$ python -q
>>> import numpy as np
>>> from numpy import linalg as LA
>>> np.set_printoptions(precision=4, suppress=True, linewidth=100, sign=" ")
>>> feats = np.load("test1.npy")
>>> feats
array([[ 0.0128,  0.0641,  0.0128,  0.0641,  0.0641,  0.0128],
       [ 0.0641,  0.3205,  0.0641,  0.3205,  0.3205,  0.0641],
       [ 0.0128,  0.0641,  0.0128,  0.0641,  0.0641,  0.0128],
       [ 0.0641,  0.3205,  0.0641,  0.3205,  0.3205,  0.0641],
       [ 0.0641,  0.3205,  0.0641,  0.3205,  0.3205,  0.0641],
       [ 0.0128,  0.0641,  0.0128,  0.0641,  0.0641,  0.0128]])
>>> vec = np.array([2, 3, 0, 0, 2, 1])
>>> np.round((vec - feats @ vec) @ (feats @ vec), 4)
np.float64(-0.0)
>>> feats @ vec
array([ 0.359 ,  1.7949,  0.359 ,  1.7949,  1.7949,  0.359 ])
>>> np.trace(feats)
np.float64(1.0)
>>> rng = np.random.default_rng(7738)
>>> A = (rng.random((3, 3)) < 0.3) + np.eye(3)
>>> A /= A.sum(axis=1, keepdims=True)
>>> print(A)
[[ 0.5     0.      0.5   ]
 [ 0.3333  0.3333  0.3333]
 [ 0.3333  0.      0.6667]]
>>> w, vecs = LA.eig(A)
>>> np.sort(LA.eigvals(A.T))
array([ 0.1667,  0.3333,  1.    ])
>>> np.unravel_index(np.abs(A).argmax(), A.shape)
(np.int64(2), np.int64(2))
>>> np.round(np.abs(A).max(), 4)
np.float64(0.6667)
>>> A.sum(axis=0)
array([ 1.1667,  0.3333,  1.5   ])
>>> A.shape
(3, 3)
>>> print(LA.svd(A, compute_uv=False))
[ 1.1254  0.312   0.1582]
>>> np.count_nonzero(A)
np.int64(7)
>>> K = np.load("data.npy")
>>> print(K)
[[ 22  -1   8 -12   0   5]
 [ -1  14   0   3   9 -11]
 [  8   0   4  -2  -1   3]
 [-12   3  -2  22 -11   6]
 [  0   9  -1 -11  17 -16]
 [  5 -11   3   6 -16  17]]
>>> w, vecs = LA.eigh(K)
>>> vec = np.array([3, 1, 0, 2, 2, 2])
>>> np.round(LA.eigvalsh(K[1:, 1:]), 4) + 0
array([  0.    ,   0.8242,   5.6789,  22.8134,  44.6835])
>>> print((np.sign(vecs[:, -1].round(6)) == np.sign(vecs[0, -1].round(6))).astype(int))
[ 1  1  0  0  1  0]
>>> print(round(float(vec @ K @ vec / (vec @ vec)), 4), np.round(w[0], 4), round(float(w[-1]), 4))
8.2727 -0.0 44.795
>>> K.ravel(order="F")
array([ 22,  -1,   8, -12,   0,   5,  -1,  14,   0,   3,   9, -11,   8,   0,   4,  -2,  -1,   3,
       -12,   3,  -2,  22, -11,   6,   0,   9,  -1, -11,  17, -16,   5, -11,   3,   6, -16,  17])
>>> K.reshape(-1, 2)
array([[ 22,  -1],
       [  8, -12],
       [  0,   5],
       [ -1,  14],
       [  0,   3],
       [  9, -11],
       [  8,   0],
       [  4,  -2],
       [ -1,   3],
       [-12,   3],
       [ -2,  22],
       [-11,   6],
       [  0,   9],
       [ -1, -11],
       [ 17, -16],
       [  5, -11],
       [  3,   6],
       [-16,  17]])
>>> print(K.reshape(2, -1))
[[ 22  -1   8 -12   0   5  -1  14   0   3   9 -11   8   0   4  -2  -1   3]
 [-12   3  -2  22 -11   6   0   9  -1 -11  17 -16   5 -11   3   6 -16  17]]
>>> T = K.reshape(6, 2, -1)
>>> T.transpose(1, 0, 2)
array([[[ 22,  -1,   8],
        [ -1,  14,   0],
        [  8,   0,   4],
        [-12,   3,  -2],
        [  0,   9,  -1],
        [  5, -11,   3]],

       [[-12,   0,   5],
        [  3,   9, -11],
        [ -2,  -1,   3],
        [ 22, -11,   6],
        [-11,  17, -16],
        [  6, -16,  17]]])
>>> np.swapaxes(T, 1, 2)[0]
array([[ 22, -12],
       [ -1,   0],
       [  8,   5]])
>>> T.sum(axis=1)
array([[ 10,  -1,  13],
       [  2,  23, -11],
       [  6,  -1,   7],
       [ 10,  -8,   4],
       [-11,  26, -17],
       [ 11, -27,  20]])
>>> np.einsum("ihd,jhd->hij", T, T).shape
(2, 6, 6)
>>> print(T[:, 0])
[[ 22  -1   8]
 [ -1  14   0]
 [  8   0   4]
 [-12   3  -2]
 [  0   9  -1]
 [  5 -11   3]]
